$ python3 -q
>>> import numpy as np
>>> from numpy import linalg as LA
>>> np.set_printoptions(precision=2, suppress=True, linewidth=140, legacy="1.25")
>>> tidy = lambda a: np.round(a, 2) + 0
>>> m1 = np.load("arr.npy")
>>> print(m1)
[[ 1 -1 -1  1  1 -1 -1  1]
 [ 1  1 -1 -1 -1 -1  1  1]
 [ 1  1  1  1 -1 -1 -1 -1]
 [ 1  1  1  1  1  1  1  1]
 [ 1 -1 -1  1 -1  1  1 -1]
 [ 1 -1  1 -1 -1  1 -1  1]]
>>> W = np.array([[-2, -1, -1],
...     [-3, 2, -3],
...     [-1, 1, 3],
...     [2, 0, 1],
...     [3, -2, 0],
...     [1, 3, 1],
...     [-3, 1, -2],
...     [1, -3, 2]])
>>> coef = np.array([3, -4, -3])
>>> hid = np.maximum(m1 @ W + coef, 0)
>>> print(LA.matrix_rank(hid))
3
>>> print((hid > 0).astype(int))
[[1 0 0]
 [0 0 0]
 [0 0 0]
 [1 0 0]
 [1 1 0]
 [1 0 1]]
>>> basis = np.array([[5, 3], [4, 0], [1, 0]])
>>> print((hid @ basis).round(6).argmax(axis=1))
[0 0 0 0 0 0]
>>> def softmax(z):
...     e = np.exp(z - z.max(axis=-1, keepdims=True))
...     return e / e.sum(axis=-1, keepdims=True)
... 
>>> print(tidy(softmax(m1[2] + 4)))
[0.22 0.22 0.22 0.22 0.03 0.03 0.03 0.03]
>>> print(tidy(softmax(10 * m1[2])))
[0.25 0.25 0.25 0.25 0.   0.   0.   0.  ]
>>> print(tidy(softmax(m1).sum(axis=1)))
[1. 1. 1. 1. 1. 1.]
>>> scores = m1 @ m1.T / np.sqrt(8)
>>> print(softmax(scores).round(6).argmax(axis=1))
[0 1 2 3 4 5]
>>> print(tidy(softmax(scores)[2] @ m1))
[ 1.    0.73  0.73  0.82 -0.82 -0.73 -0.73 -0.64]
>>> print(tidy(softmax(scores)))
[[0.77 0.05 0.05 0.05 0.05 0.05]
 [0.05 0.77 0.05 0.05 0.05 0.05]
 [0.05 0.05 0.77 0.05 0.05 0.05]
 [0.05 0.05 0.05 0.77 0.05 0.05]
 [0.05 0.05 0.05 0.05 0.77 0.05]
 [0.05 0.05 0.05 0.05 0.05 0.77]]
>>> print(tidy(softmax(scores + np.triu(np.full(scores.shape, -np.inf), 1))))
[[1.   0.   0.   0.   0.   0.  ]
 [0.06 0.94 0.   0.   0.   0.  ]
 [0.05 0.05 0.89 0.   0.   0.  ]
 [0.05 0.05 0.05 0.85 0.   0.  ]
 [0.05 0.05 0.05 0.05 0.81 0.  ]
 [0.05 0.05 0.05 0.05 0.05 0.77]]
>>> J = np.load("data.npy")
>>> print(tidy(J))
[[-2.97 -1.68 -0.29  1.17  3.45]
 [-2.43  0.5   0.4   0.2   4.32]
 [-2.93 -1.22 -0.14  0.98  3.74]
 [ 2.98  2.09  0.43 -1.33 -3.13]
 [-2.03  1.32  0.64 -0.19  4.32]
 [ 0.02  3.62  1.23 -1.46  2.86]
 [ 2.32 -0.75 -0.48 -0.08 -4.34]
 [ 0.43  3.85  1.27 -1.62  2.4 ]
 [ 2.48 -0.37 -0.36 -0.26 -4.3 ]
 [ 2.94  2.55  0.59 -1.52 -2.69]
 [-2.8  -3.07 -0.78  1.7   2.06]
 [-2.61  0.03  0.26  0.42  4.23]
 [ 2.41  3.7   1.03 -1.89 -0.92]
 [ 2.69  3.32  0.88 -1.78 -1.67]
 [ 2.92  2.65  0.63 -1.55 -2.58]]
>>> # null space of dimension 3
>>> print(LA.matrix_rank(J, rtol=0.1))
2
>>> print(tidy(LA.norm(J, 2) / LA.norm(J)))
0.84
>>> E = np.load("m.npy")
>>> print(E)
[[ 0. -1. -1. -1. -1.  0.  0. -1.]
 [-1.  0. -1. -1. -1.  0.  0. -1.]
 [-1. -1.  0. -1. -1.  0.  0. -1.]
 [-1. -1. -1.  0. -1.  0.  0. -1.]
 [-1. -1. -1. -1.  0.  0.  0. -1.]
 [ 0.  0.  0.  0.  0.  0. -1.  0.]
 [ 0.  0.  0.  0.  0. -1.  0.  0.]
 [-1. -1. -1. -1. -1.  0.  0.  0.]]
>>> O, Rm = LA.qr(E)
>>> print(O.shape, Rm.shape)
(8, 8) (8, 8)
>>> print(tidy(O @ Rm))
[[ 0. -1. -1. -1. -1.  0.  0. -1.]
 [-1.  0. -1. -1. -1.  0.  0. -1.]
 [-1. -1.  0. -1. -1.  0.  0. -1.]
 [-1. -1. -1.  0. -1.  0.  0. -1.]
 [-1. -1. -1. -1.  0.  0.  0. -1.]
 [ 0.  0.  0.  0.  0.  0. -1.  0.]
 [ 0.  0.  0.  0.  0. -1.  0.  0.]
 [-1. -1. -1. -1. -1.  0.  0.  0.]]
>>> print(np.allclose(Rm.T @ Rm, E.T @ E))
True
